In [1]: import numpy as np

In [2]: np.set_printoptions(suppress=True, linewidth=200)

In [3]: tidy = lambda a: np.round(a, 3) + 0

In [4]: data = np.load("test10.npy")

In [5]: data
Out[5]: 
array([[ 11,  -4,   4, -10,  -2],
       [ -4,  14, -10,  -5,  -5],
       [  4, -10,   8,   0,   6],
       [-10,  -5,   0,  22,  -3],
       [ -2,  -5,   6,  -3,  14]])

In [6]: tidy(np.linalg.det(data[::-1]))
Out[6]: np.float64(0.0)

In [7]: tidy(np.linalg.eigvals(data))
Out[7]: array([13.517, 28.483, 27.   ,  0.   ,  0.   ])

In [8]: np.einsum("ii->", data)
Out[8]: np.int64(69)

In [9]: tidy(np.linalg.det(2 * data)), tidy(np.linalg.det(data))
Out[9]: (np.float64(0.0), np.float64(0.0))

In [10]: tidy(np.linalg.eigvals(data).sum().real)
Out[10]: np.float64(69.0)

In [11]: rng = np.random.default_rng(27)

In [12]: t = np.sort(rng.uniform(-2, 2, 27))

In [13]: arr = np.c_[t, t ** 2, t ** 3] @ np.array([[3, 0, 0], [1, 3, 1], [0, 2, 0]])

In [14]: tidy(arr)
Out[14]: 
array([[-2.038, -3.533,  3.841],
       [-2.104, -2.713,  3.545],
       [-2.247, -0.265,  2.417],
       [-2.25 , -0.07 ,  2.296],
       [-2.198,  0.736,  1.62 ],
       [-2.163,  0.858,  1.45 ],
       [-1.921,  0.985,  0.859],
       [-1.798,  0.921,  0.685],
       [-1.75 ,  0.889,  0.629],
       [-1.68 ,  0.838,  0.555],
       [-1.619,  0.791,  0.498],
       [-1.476,  0.677,  0.385],
       [-1.402,  0.618,  0.335],
       [-1.01 ,  0.332,  0.149],
       [-0.551,  0.101,  0.039],
       [ 1.378,  0.624,  0.164],
       [ 2.111,  1.445,  0.346],
       [ 2.998,  2.866,  0.626],
       [ 4.071,  5.172,  1.029],
       [ 4.414,  6.039,  1.17 ],
       [ 4.813,  7.124,  1.34 ],
       [ 4.819,  7.139,  1.343],
       [ 6.403, 12.226,  2.078],
       [ 7.24 , 15.394,  2.498],
       [ 7.536, 16.588,  2.651],
       [ 8.15 , 19.188,  2.975],
       [ 8.467, 20.597,  3.146]])

In [15]: vec = np.array([0, 0, 3])

In [16]: h1 = np.maximum(arr @ vec, 0)

In [17]: np.flatnonzero(h1 > 1e-9)
Out[17]: array([ 0,  1,  2,  3,  4,  5,  6,  7,  8,  9, 10, 11, 12, 13, 14, 15, 16, 17, 18, 19, 20, 21, 22, 23, 24, 25, 26])

In [18]: tidy(arr.T @ h1)
Out[18]: array([263.549, 736.501, 265.512])

In [19]: tidy(arr * (h1 > 1e-9)[:, None])
Out[19]: 
array([[-2.038, -3.533,  3.841],
       [-2.104, -2.713,  3.545],
       [-2.247, -0.265,  2.417],
       [-2.25 , -0.07 ,  2.296],
       [-2.198,  0.736,  1.62 ],
       [-2.163,  0.858,  1.45 ],
       [-1.921,  0.985,  0.859],
       [-1.798,  0.921,  0.685],
       [-1.75 ,  0.889,  0.629],
       [-1.68 ,  0.838,  0.555],
       [-1.619,  0.791,  0.498],
       [-1.476,  0.677,  0.385],
       [-1.402,  0.618,  0.335],
       [-1.01 ,  0.332,  0.149],
       [-0.551,  0.101,  0.039],
       [ 1.378,  0.624,  0.164],
       [ 2.111,  1.445,  0.346],
       [ 2.998,  2.866,  0.626],
       [ 4.071,  5.172,  1.029],
       [ 4.414,  6.039,  1.17 ],
       [ 4.813,  7.124,  1.34 ],
       [ 4.819,  7.139,  1.343],
       [ 6.403, 12.226,  2.078],
       [ 7.24 , 15.394,  2.498],
       [ 7.536, 16.588,  2.651],
       [ 8.15 , 19.188,  2.975],
       [ 8.467, 20.597,  3.146]])

In [20]: m1 = np.load("mat.npy")

In [21]: m1
Out[21]: 
array([[0, 0, 0, 1],
       [0, 0, 0, 0],
       [0, 0, 0, 0],
       [1, 0, 0, 0]])

In [22]: np.argsort(-np.linalg.norm(m1, axis=0).round(6), kind="stable")[:3]
Out[22]: array([0, 3, 1])

In [23]: np.linalg.cond(m1) > 100
Out[23]: np.True_

In [24]: np.linalg.matrix_rank(m1, rtol=0.1)
Out[24]: np.int64(2)

In [25]: tidy(np.linalg.svd(m1, compute_uv=False))
Out[25]: array([1., 1., 0., 0.])

In [26]: m1.sum(axis=1)
Out[26]: array([1, 0, 0, 1])

In [27]: tidy(np.linalg.norm(m1))
Out[27]: np.float64(1.414)

In [28]: np.abs(m1).max()
Out[28]: np.int64(1)

In [29]: (np.linalg.matrix_power((m1 != 0) + (m1.T != 0) + np.eye(4), 4) > 0).astype(int)
Out[29]: 
array([[1, 0, 0, 1],
       [0, 1, 0, 0],
       [0, 0, 1, 0],
       [1, 0, 0, 1]])

In [30]: np.flatnonzero(np.linalg.matrix_power((m1 != 0) + (m1.T != 0) + np.eye(4), 4)[3])
Out[30]: array([0, 3])

In [31]: tidy(np.linalg.det(m1))
Out[31]: np.float64(0.0)

In [32]: tidy(np.linalg.svd(m1, compute_uv=False))
Out[32]: array([1., 1., 0., 0.])

In [33]: tidy(np.linalg.pinv(m1))
Out[33]: 
array([[0., 0., 0., 1.],
       [0., 0., 0., 0.],
       [0., 0., 0., 0.],
       [1., 0., 0., 0.]])

In [34]: tidy(np.linalg.eigvalsh(m1).min())
Out[34]: np.float64(-1.0)

In [35]: [round(float(np.linalg.det(m1[:i, :i])), 2) + 0 for i in range(1, 5)]
Out[35]: [0.0, 0.0, 0.0, 0.0]

In [36]: np.all(np.linalg.eigvalsh(m1) > 0)
Out[36]: np.False_

In [37]: M = np.load("w.npy")

In [38]: M
Out[38]: 
array([[ 6., 12.,  8.,  4.,  6.,  2.],
       [12., 38., 24., 12., 18.,  6.],
       [ 8., 24., 18.,  8., 12.,  4.],
       [ 4., 12.,  8.,  6.,  6.,  2.],
       [ 6., 18., 12.,  6., 11.,  3.],
       [ 2.,  6.,  4.,  2.,  3.,  3.]])

In [39]: ev, evecs = np.linalg.eigh(M)

In [40]: vec = np.array([8, -1, -4, 0, -2, -3])

In [41]: tidy(np.linalg.eigvalsh(M[1:, 1:]))
Out[41]: array([ 2.,  2.,  2.,  2., 68.])

In [42]: vec @ M @ vec
Out[42]: np.float64(413.0)

In [43]: tidy(vec @ M @ vec / (vec @ vec)), tidy(ev[0]), tidy(ev[-1])
Out[43]: (np.float64(4.394), np.float64(2.0), np.float64(72.0))

In [44]: tidy(evecs * np.maximum(ev, 0) @ evecs.T)
Out[44]: 
array([[ 6., 12.,  8.,  4.,  6.,  2.],
       [12., 38., 24., 12., 18.,  6.],
       [ 8., 24., 18.,  8., 12.,  4.],
       [ 4., 12.,  8.,  6.,  6.,  2.],
       [ 6., 18., 12.,  6., 11.,  3.],
       [ 2.,  6.,  4.,  2.,  3.,  3.]])

In [45]: (np.sign(evecs[:, -1].round(6)) == np.sign(evecs[0, -1].round(6))).astype(int)
Out[45]: array([1, 1, 1, 1, 1, 1])

In [46]: ev, evecs = np.linalg.eigh(M)

In [47]: tidy(evecs.T @ evecs)
Out[47]: 
array([[1., 0., 0., 0., 0., 0.],
       [0., 1., 0., 0., 0., 0.],
       [0., 0., 1., 0., 0., 0.],
       [0., 0., 0., 1., 0., 0.],
       [0., 0., 0., 0., 1., 0.],
       [0., 0., 0., 0., 0., 1.]])

In [48]: tidy(np.linalg.eigvalsh(M @ M))
Out[48]: array([   4.,    4.,    4.,    4.,    4., 5184.])

In [49]: (ev > 1e-8).sum(), (ev < -1e-8).sum()
Out[49]: (np.int64(6), np.int64(0))

In [50]: tidy(evecs.T @ M @ evecs)
Out[50]: 
array([[ 2.,  0.,  0.,  0.,  0.,  0.],
       [ 0.,  2.,  0.,  0.,  0.,  0.],
       [ 0.,  0.,  2.,  0.,  0.,  0.],
       [ 0.,  0.,  0.,  2.,  0.,  0.],
       [ 0.,  0.,  0.,  0.,  2.,  0.],
       [ 0.,  0.,  0.,  0.,  0., 72.]])

In [51]: tidy(np.linalg.eigvalsh(M + -2 * np.eye(6)))
Out[51]: array([ 0.,  0.,  0.,  0.,  0., 70.])

In [52]: tidy(np.linalg.det(m1.T))
Out[52]: np.float64(0.0)

In [53]: np.poly(m1)
Out[53]: array([ 1.,  0., -1.,  0.,  0.])

In [54]: tidy(np.linalg.eigvals(m1).sum().real)
Out[54]: np.float64(0.0)

In [55]: tidy(np.linalg.det(m1[::-1]))
Out[55]: np.float64(0.0)

In [56]: tidy(np.linalg.det(2 * m1)), tidy(np.linalg.det(m1))
Out[56]: (np.float64(0.0), np.float64(0.0))

In [57]: tidy(np.abs(np.linalg.svd(M)[2][-1]))
Out[57]: array([0.   , 0.191, 0.333, 0.15 , 0.91 , 0.05 ])

In [58]: [round(float(x), 3) for x in np.linalg.svd(M, compute_uv=False)[:3]]
Out[58]: [72.0, 2.0, 2.0]

In [59]: np.linalg.cond(M) > 100
Out[59]: np.False_

In [60]: tidy(np.linalg.norm(M, 2) / np.linalg.norm(M))
Out[60]: np.float64(0.998)

In [61]: np.linalg.matrix_rank(M, rtol=0.1)
Out[61]: np.int64(1)

In [62]: np.argsort(-np.linalg.norm(M, axis=0).round(6), kind="stable")[:3]
Out[62]: array([1, 2, 4])

In [63]: A = np.array([[5, 5, 5, 5, 5, 5],
    ...:     [5, 10, 10, 10, 10, 10],
    ...:     [5, 10, 15, 15, 15, 15],
    ...:     [5, 10, 15, 20, 20, 20],
    ...:     [5, 10, 15, 20, 25, 25],
    ...:     [5, 10, 15, 20, 25, 30]])

In [64]: vec = np.array([1, 0, 1, 2, 1, 3])

In [65]: target = A @ vec

In [66]: target
Out[66]: array([ 40,  75, 110, 140, 160, 175])

In [67]: tidy(np.linalg.solve(A, target + A[:, 5]))
Out[67]: array([1., 0., 1., 2., 1., 4.])

In [68]: tidy(np.linalg.solve(A, 3 * target))
Out[68]: array([3., 0., 3., 6., 3., 9.])

In [69]: tidy(np.linalg.solve(A.T, A[1]))
Out[69]: array([0., 1., 0., 0., 0., 0.])

In [70]: tidy(np.linalg.solve(A, A[:, 0]))
Out[70]: array([1., 0., 0., 0., 0., 0.])

In [71]: ev, evecs = np.linalg.eigh(A)

In [72]: vec = np.array([2, -4, -2, -5, 0, 0])

In [73]: (np.sign(evecs[:, -1].round(6)) == np.sign(evecs[0, -1].round(6))).astype(int)
Out[73]: array([1, 1, 1, 1, 1, 1])

In [74]: tidy(evecs * np.maximum(ev, 0) @ evecs.T)
Out[74]: 
array([[ 5.,  5.,  5.,  5.,  5.,  5.],
       [ 5., 10., 10., 10., 10., 10.],
       [ 5., 10., 15., 15., 15., 15.],
       [ 5., 10., 15., 20., 20., 20.],
       [ 5., 10., 15., 20., 25., 25.],
       [ 5., 10., 15., 20., 25., 30.]])

In [75]: vec @ A @ vec
Out[75]: np.int64(1380)

In [76]: np.abs(A).sum(axis=1).max(), tidy(np.abs(ev).max())
Out[76]: (np.int64(105), np.float64(86.034))

In [77]: vec = np.array([2, -4, -2, -2, -1, 4])

In [78]: np.sign((A @ vec).round(6))
Out[78]: array([-1, -1, -1, -1, -1, -1])

In [79]: A @ vec
Out[79]: array([-15, -40, -45, -40, -25,  -5])

In [80]: A * vec
Out[80]: 
array([[ 10, -20, -10, -10,  -5,  20],
       [ 10, -40, -20, -20, -10,  40],
       [ 10, -40, -30, -30, -15,  60],
       [ 10, -40, -30, -40, -20,  80],
       [ 10, -40, -30, -40, -25, 100],
       [ 10, -40, -30, -40, -25, 120]])

In [81]: O, R = np.linalg.qr(A)

In [82]: np.allclose(R.T @ R, A.T @ A)
Out[82]: True

In [83]: tidy(np.trace(O @ O.T))
Out[83]: np.float64(6.0)

In [84]: tidy(O.T @ O)
Out[84]: 
array([[1., 0., 0., 0., 0., 0.],
       [0., 1., 0., 0., 0., 0.],
       [0., 0., 1., 0., 0., 0.],
       [0., 0., 0., 1., 0., 0.],
       [0., 0., 0., 0., 1., 0.],
       [0., 0., 0., 0., 0., 1.]])

In [85]: O.shape, R.shape
Out[85]: ((6, 6), (6, 6))

In [86]: E = np.load("case0.npy")

In [87]: E
Out[87]: 
array([[ 8., -4.,  0.],
       [-4.,  8.,  0.],
       [ 0.,  0.,  4.]])

In [88]: lab = rng.permutation(3)

In [89]: lab
Out[89]: array([2, 0, 1])

In [90]: other = E[lab][:, lab]

In [91]: tidy(np.linalg.det(other)), tidy(np.linalg.det(E[lab]))
Out[91]: (np.float64(192.0), np.float64(192.0))

In [92]: u = np.array([4, 8, -1])

In [93]: v = np.array([2, 7, 3, 5, 6, 1])

In [94]: F = u[:, None] + v[None, :]

In [95]: F
Out[95]: 
array([[ 6, 11,  7,  9, 10,  5],
       [10, 15, 11, 13, 14,  9],
       [ 1,  6,  2,  4,  5,  0]])

In [96]: rank = np.linalg.matrix_rank(F)

In [97]: rank
Out[97]: np.int64(2)

In [98]: N = np.linalg.svd(F)[2][rank:].T

In [99]: np.linalg.matrix_rank(F.T @ F), np.linalg.matrix_rank(F @ F.T)
Out[99]: (np.int64(2), np.int64(2))

In [100]: tidy(N @ N.T)
Out[100]: 
array([[ 0.69 ,  0.048, -0.238, -0.095, -0.024, -0.381],
       [ 0.048,  0.512, -0.06 , -0.274, -0.381,  0.155],
       [-0.238, -0.06 ,  0.798, -0.131, -0.095, -0.274],
       [-0.095, -0.274, -0.131,  0.798, -0.238, -0.06 ],
       [-0.024, -0.381, -0.095, -0.238,  0.69 ,  0.048],
       [-0.381,  0.155, -0.274, -0.06 ,  0.048,  0.512]])

In [101]: N.shape
Out[101]: (6, 4)

In [102]: [int(np.linalg.matrix_rank(np.delete(F, i, axis=0))) for i in range(3)]
Out[102]: [2, 2, 2]
